In [1]: import numpy as np

In [2]: import numpy.linalg as la

In [3]: np.set_printoptions(suppress=True, linewidth=120)

In [4]: W0 = np.load("out12.npy")

In [5]: W0
Out[5]: 
array([[0, 0, 0, 1],
       [0, 0, 0, 0],
       [0, 0, 0, 0],
       [1, 0, 0, 0]])

In [6]: print(np.round(la.pinv(W0), 1))
[[0. 0. 0. 1.]
 [0. 0. 0. 0.]
 [0. 0. 0. 0.]
 [1. 0. 0. 0.]]

In [7]: W0 @ W0.T
Out[7]: 
array([[1, 0, 0, 0],
       [0, 0, 0, 0],
       [0, 0, 0, 0],
       [0, 0, 0, 1]])

In [8]: W0[:, 3] @ W0[:, 1]
Out[8]: np.int64(0)

In [9]: np.round(la.norm(W0, axis=0), 1)
Out[9]: array([1., 0., 0., 1.])

In [10]: np.argsort(-la.norm(W0, axis=0).round(6), kind="stable")[:3]
Out[10]: array([0, 3, 1])

In [11]: la.matrix_rank(W0, rtol=0.1)
Out[11]: np.int64(2)

In [12]: round(la.norm(W0, 2) / la.norm(W0), 1)
Out[12]: np.float64(0.7)

In [13]: la.cond(W0) > 100
Out[13]: np.True_

In [14]: W0 @ W0
Out[14]: 
array([[1, 0, 0, 0],
       [0, 0, 0, 0],
       [0, 0, 0, 0],
       [0, 0, 0, 1]])

In [15]: np.trace(W0 @ W0 @ W0) // 6
Out[15]: np.int64(0)

In [16]: low = np.diag(W0.sum(axis=1)) - W0

In [17]: la.matrix_rank(low)
Out[17]: np.int64(1)

In [18]: print((la.eigvalsh(low) < 1e-8).sum())
3

In [19]: np.round(la.eigvalsh(low), 1)
Out[19]: array([0., 0., 0., 2.])

In [20]: r = la.matrix_rank(W0)

In [21]: r
Out[21]: np.int64(2)

In [22]: null = la.svd(W0)[2][r:].T

In [23]: [int(la.matrix_rank(np.delete(W0, i, axis=0))) for i in range(4)]
Out[23]: [1, 2, 2, 1]

In [24]: [int(la.matrix_rank(W0[:i])) for i in range(1, len(W0) + 1)]
Out[24]: [1, 1, 1, 2]

In [25]: null.shape
Out[25]: (4, 2)

In [26]: print(W0 @ null)
[[0. 0.]
 [0. 0.]
 [0. 0.]
 [0. 0.]]

In [27]: la.matrix_rank(W0.T @ W0), la.matrix_rank(W0 @ W0.T)
Out[27]: (np.int64(2), np.int64(2))

In [28]: np.allclose(W0 @ null, 0)
Out[28]: True

In [29]: F = np.load("x.npy")

In [30]: F
Out[30]: 
array([[ 3., -3.,  0.],
       [-3.,  0., -3.],
       [ 0., -3.,  0.]])

In [31]: vals, evecs = la.eigh(F)

In [32]: np.round(evecs @ np.diag(vals) @ evecs.T, 1) + 0
Out[32]: 
array([[ 3., -3.,  0.],
       [-3.,  0., -3.],
       [ 0., -3.,  0.]])

In [33]: np.round(la.eigvalsh(F + -2 * np.eye(3)), 1)
Out[33]: array([-5.7, -0.7,  3.4])

In [34]: round(float(vals.sum()), 1), np.trace(F)
Out[34]: (3.0, np.float64(3.0))

In [35]: vals.round(1)
Out[35]: array([-3.7,  1.3,  5.4])

In [36]: np.round(np.abs(evecs[:, -1]), 1)
Out[36]: array([0.7, 0.6, 0.3])

In [37]: proj = np.triu(np.array([[4, 4, 4], [3, 0, 5], [4, 3, 5]]), 1) + np.eye(3)

In [38]: other = proj @ F @ la.inv(proj)

In [39]: proj @ F - F @ proj
Out[39]: 
array([[-12., -24.,  -9.],
       [  0.,  -3.,  12.],
       [  0.,   0.,  15.]])

In [40]: print(np.trace(other), np.trace(F))
3.0 3.0

In [41]: np.round(np.poly(other), 1)
Out[41]: array([  1.,  -3., -18.,  27.])

In [42]: np.round(la.det(other), 1)
Out[42]: np.float64(-27.0)

In [43]: other
Out[43]: 
array([[ -9.,  21., -81.],
       [ -3.,  -3.,  24.],
       [  0.,  -3.,  15.]])

In [44]: [round(float(la.det(F[:i, :i])), 2) + 0 for i in range(1, 4)]
Out[44]: [3.0, -9.0, -27.0]

In [45]: np.all(la.eigvalsh(F) > 0)
Out[45]: np.False_

In [46]: np.round(la.norm(F, axis=0), 1)
Out[46]: array([4.2, 4.2, 3. ])

In [47]: print(la.norm(F, axis=1).argmax())
0

In [48]: np.round(la.norm(F, 1), 1), np.round(la.norm(F, np.inf), 1)
Out[48]: (np.float64(6.0), np.float64(6.0))

In [49]: np.round(la.norm(F, axis=1), 1)
Out[49]: array([4.2, 4.2, 3. ])

In [50]: F[2] @ F[1]
Out[50]: np.float64(0.0)

In [51]: round(la.norm(F, 2), 1)
Out[51]: np.float64(5.4)
